% python3 -q
>>> import numpy as np
>>> from numpy import linalg as LA
>>> np.set_printoptions(precision=1, suppress=True, linewidth=140)
>>> A = np.loadtxt("sample11.csv", delimiter=",")
>>> A
array([[-4., -2.,  0.,  0.],
       [-4., -4.,  6.,  0.],
       [ 6., -7.,  2., -9.]])
>>> vec = np.array([6, 3, -2, 9])
>>> (A @ vec).argmax()
np.int64(0)
>>> A @ np.eye(4)[3]
array([ 0.,  0., -9.])
>>> np.einsum("ij,j->i", A, vec)
array([-30., -48., -70.])
>>> A * vec
array([[-24.,  -6.,  -0.,   0.],
       [-24., -12., -12.,   0.],
       [ 36., -21.,  -4., -81.]])
>>> np.sign((A @ vec).round(6))
array([-1., -1., -1.])
>>> Y = A / np.sqrt((A ** 2).mean(axis=1, keepdims=True))
>>> Y[1]
array([-1. , -1. ,  1.5,  0. ])
>>> LA.norm(Y, axis=1)
array([2., 2., 2.])
>>> A - A.mean(axis=1, keepdims=True)
array([[-2.5, -0.5,  1.5,  1.5],
       [-3.5, -3.5,  6.5,  0.5],
       [ 8. , -5. ,  4. , -7. ]])
>>> u, v = A[1], A[0]
>>> u @ v
np.float64(24.0)
>>> p = (u @ v) / (u @ u) * u
>>> LA.matrix_rank(np.outer(u, v))
np.int64(1)
>>> p
array([-1.4, -1.4,  2.1,  0. ])
>>> Y = np.array([[1, -3], [-8, -2], [-7, -7], [-9, -1]])
>>> np.einsum("ij->j", A)
array([ -2., -13.,   8.,  -9.])
>>> np.vstack([A, Y.T]).shape
(5, 4)
>>> rng = np.random.default_rng(243)
>>> z = rng.integers(0, 3, 4)
>>> F = np.triu((z[:, None] == z) & (rng.random((4, 4)) < 0.8), 1).astype(int)
>>> F += F.T
>>> F
array([[0, 0, 0, 1],
       [0, 0, 1, 0],
       [0, 1, 0, 0],
       [1, 0, 0, 0]])
>>> z = rng.permutation(4)
>>> Y = F[:, z] * rng.choice([-1, 1], 4)
>>> Y
array([[-1,  0,  0,  0],
       [ 0, -1,  0,  0],
       [ 0,  0, -1,  0],
       [ 0,  0,  0,  1]])
>>> U, _, VT = LA.svd(F.T @ Y)
>>> z
array([3, 2, 1, 0])
>>> ev, vecs = LA.eigh(Y)
>>> LA.eigvalsh(Y @ Y)
array([1., 1., 1., 1.])
>>> ev.sum(), np.trace(Y)
(np.float64(-2.0), np.int64(-2))
>>> vecs @ np.diag(ev) @ vecs.T
array([[-1.,  0.,  0.,  0.],
       [ 0., -1.,  0.,  0.],
       [ 0.,  0., -1.,  0.],
       [ 0.,  0.,  0.,  1.]])
>>> vecs.T @ vecs
array([[1., 0., 0., 0.],
       [0., 1., 0., 0.],
       [0., 0., 1., 0.],
       [0., 0., 0., 1.]])
>>> np.abs(vecs[:, -1]).round(6).argmax()
np.int64(3)
>>> (ev > 1e-8).sum(), (ev < -1e-8).sum()
(np.int64(1), np.int64(3))
>>> np.unique(ev.round(6) + 0, return_counts=True)[1]
array([3, 1])
>>> np.abs(vecs[:, -1])
array([0., 0., 0., 1.])
>>> LA.svd(Y, compute_uv=False)
array([1., 1., 1., 1.])
>>> vecs.T @ Y @ vecs
array([[-1.,  0.,  0.,  0.],
       [ 0., -1.,  0.,  0.],
       [ 0.,  0., -1.,  0.],
       [ 0.,  0.,  0.,  1.]])
>>> F @ F
array([[1, 0, 0, 0],
       [0, 1, 0, 0],
       [0, 0, 1, 0],
       [0, 0, 0, 1]])
>>> F.sum(axis=0)
array([1, 1, 1, 1])
>>> np.argwhere(np.triu(F))
array([[0, 3],
       [1, 2]])
>>> Lm = np.diag(F.sum(axis=1)) - F
>>> Lm @ np.ones(4)
array([0., 0., 0., 0.])
>>> Lm
array([[ 1,  0,  0, -1],
       [ 0,  1, -1,  0],
       [ 0, -1,  1,  0],
       [-1,  0,  0,  1]])
>>> J = np.array([[5, -1, 20], [-1, 2, -4], [0, -7, 0], [6, 4, 24]])
>>> rk = LA.matrix_rank(J)
>>> rk
np.int64(2)
>>> null = LA.svd(J)[2][rk:].T
>>> np.round(null @ null.T, 1) + 0
array([[ 0.9,  0. , -0.2],
       [ 0. ,  0. ,  0. ],
       [-0.2,  0. ,  0.1]])
>>> np.allclose(J @ null, 0)
True
>>> null.shape
(3, 1)
>>> [int(LA.matrix_rank(np.delete(J, i, axis=0))) for i in range(4)]
[2, 2, 2, 2]
>>> Y = J / LA.norm(J, axis=1, keepdims=True)
>>> cov = Y @ Y.T
>>> np.round(np.degrees(np.arccos(np.clip(cov[3, 2], -1, 1))), 1)
np.float64(99.2)
>>> (np.abs(cov) > 0.9).astype(int)
array([[1, 1, 0, 1],
       [1, 1, 0, 0],
       [0, 0, 1, 0],
       [1, 0, 0, 1]])
>>> U, sv, VT = LA.svd(J)
>>> sv.round(1) + 0
array([32.5,  8.1,  0. ])
>>> np.argmax(sv[:-1] / (sv[1:] + 1e-6)) + 1
np.int64(2)
>>> Y = U[:, :2] @ np.diag(sv[:2]) @ VT[:2]
>>> LA.matrix_rank(J, rtol=0.05)
np.int64(2)
>>> round(float(LA.norm(J - Y) / LA.norm(J)), 1)
0.0
>>> E = np.load("mat.npy")
>>> E
array([[-1.,  2.],
       [-4.,  5.]])
>>> np.allclose(E @ E.T, E.T @ E)
False
>>> (E + E.T) / 2
array([[-1., -1.],
       [-1.,  5.]])
>>> round(np.abs(LA.eigvals(E)).max(), 1)
np.float64(3.0)
>>> np.allclose(E, E.T)
False
>>> np.sort(np.abs(LA.eigvals(E)))
array([1., 3.])
>>> E @ E
array([[ -7.,   8.],
       [-16.,  17.]])
